$ ipython --no-banner

In [1]: import numpy as np

In [2]: np.set_printoptions(precision=3, suppress=True, linewidth=160)

In [3]: mat = np.load("mat.npy")

In [4]: mat
Out[4]: 
array([[ 0.998,  0.003,  0.029, -0.014, -0.008, -0.023, -0.019,  0.014],
       [ 0.003,  0.997, -0.034,  0.016,  0.01 ,  0.027,  0.022, -0.016],
       [ 0.029, -0.034,  0.608,  0.188,  0.111,  0.307,  0.249, -0.18 ],
       [-0.014,  0.016,  0.188,  0.91 , -0.053, -0.147, -0.119,  0.086],
       [-0.008,  0.01 ,  0.111, -0.053,  0.969, -0.087, -0.071,  0.051],
       [-0.023,  0.027,  0.307, -0.147, -0.087,  0.76 , -0.195,  0.141],
       [-0.019,  0.022,  0.249, -0.119, -0.071, -0.195,  0.842,  0.115],
       [ 0.014, -0.016, -0.18 ,  0.086,  0.051,  0.141,  0.115,  0.917]])

In [5]: U, sv, Vh = np.linalg.svd(mat)

In [6]: sv.round(3) + 0
Out[6]: array([1., 1., 1., 1., 1., 1., 1., 0.])

In [7]: other = U[:, :7] @ np.diag(sv[:7]) @ Vh[:7]

In [8]: other
Out[8]: 
array([[ 0.998,  0.003,  0.029, -0.014, -0.008, -0.023, -0.019,  0.014],
       [ 0.003,  0.997, -0.034,  0.016,  0.01 ,  0.027,  0.022, -0.016],
       [ 0.029, -0.034,  0.608,  0.188,  0.111,  0.307,  0.249, -0.18 ],
       [-0.014,  0.016,  0.188,  0.91 , -0.053, -0.147, -0.119,  0.086],
       [-0.008,  0.01 ,  0.111, -0.053,  0.969, -0.087, -0.071,  0.051],
       [-0.023,  0.027,  0.307, -0.147, -0.087,  0.76 , -0.195,  0.141],
       [-0.019,  0.022,  0.249, -0.119, -0.071, -0.195,  0.842,  0.115],
       [ 0.014, -0.016, -0.18 ,  0.086,  0.051,  0.141,  0.115,  0.917]])

In [9]: round(float(np.abs(mat - other).max()), 3)
Out[9]: 0.0

In [10]: rng = np.random.default_rng(197326)

In [11]: X = (rng.random((7, 7)) < 0.3) + np.eye(7)

In [12]: X /= X.sum(axis=1, keepdims=True)

In [13]: X
Out[13]: 
array([[0.25 , 0.   , 0.25 , 0.25 , 0.   , 0.   , 0.25 ],
       [0.2  , 0.2  , 0.2  , 0.   , 0.2  , 0.   , 0.2  ],
       [0.   , 0.333, 0.333, 0.   , 0.   , 0.   , 0.333],
       [0.   , 0.   , 0.   , 1.   , 0.   , 0.   , 0.   ],
       [0.2  , 0.   , 0.   , 0.2  , 0.4  , 0.   , 0.2  ],
       [0.   , 0.   , 0.333, 0.   , 0.333, 0.333, 0.   ],
       [0.   , 0.   , 0.   , 0.   , 0.   , 0.5  , 0.5  ]])

In [14]: # row-stochastic, so 1 is an eigenvalue

In [15]: np.round(np.linalg.matrix_power(X, 100), 3) + 0
Out[15]: 
array([[0.   , 0.   , 0.001, 0.996, 0.001, 0.001, 0.001],
       [0.   , 0.   , 0.001, 0.995, 0.001, 0.001, 0.002],
       [0.   , 0.   , 0.001, 0.994, 0.001, 0.001, 0.002],
       [0.   , 0.   , 0.   , 1.   , 0.   , 0.   , 0.   ],
       [0.   , 0.   , 0.001, 0.996, 0.001, 0.001, 0.001],
       [0.   , 0.   , 0.001, 0.995, 0.001, 0.001, 0.002],
       [0.   , 0.   , 0.001, 0.994, 0.001, 0.001, 0.002]])

In [16]: p = np.eye(7)[5]

In [17]: for _ in range(7):
    ...:     p = p @ X
    ...:     print(p.round(3))
    ...: 
[0.    0.    0.333 0.    0.333 0.333 0.   ]
[0.067 0.111 0.222 0.067 0.244 0.111 0.178]
[0.088 0.096 0.15  0.132 0.157 0.126 0.251]
[0.073 0.069 0.133 0.186 0.124 0.167 0.248]
[0.057 0.058 0.132 0.229 0.119 0.18  0.225]
[0.05  0.056 0.13  0.267 0.119 0.173 0.206]
[0.047 0.054 0.124 0.303 0.116 0.161 0.194]
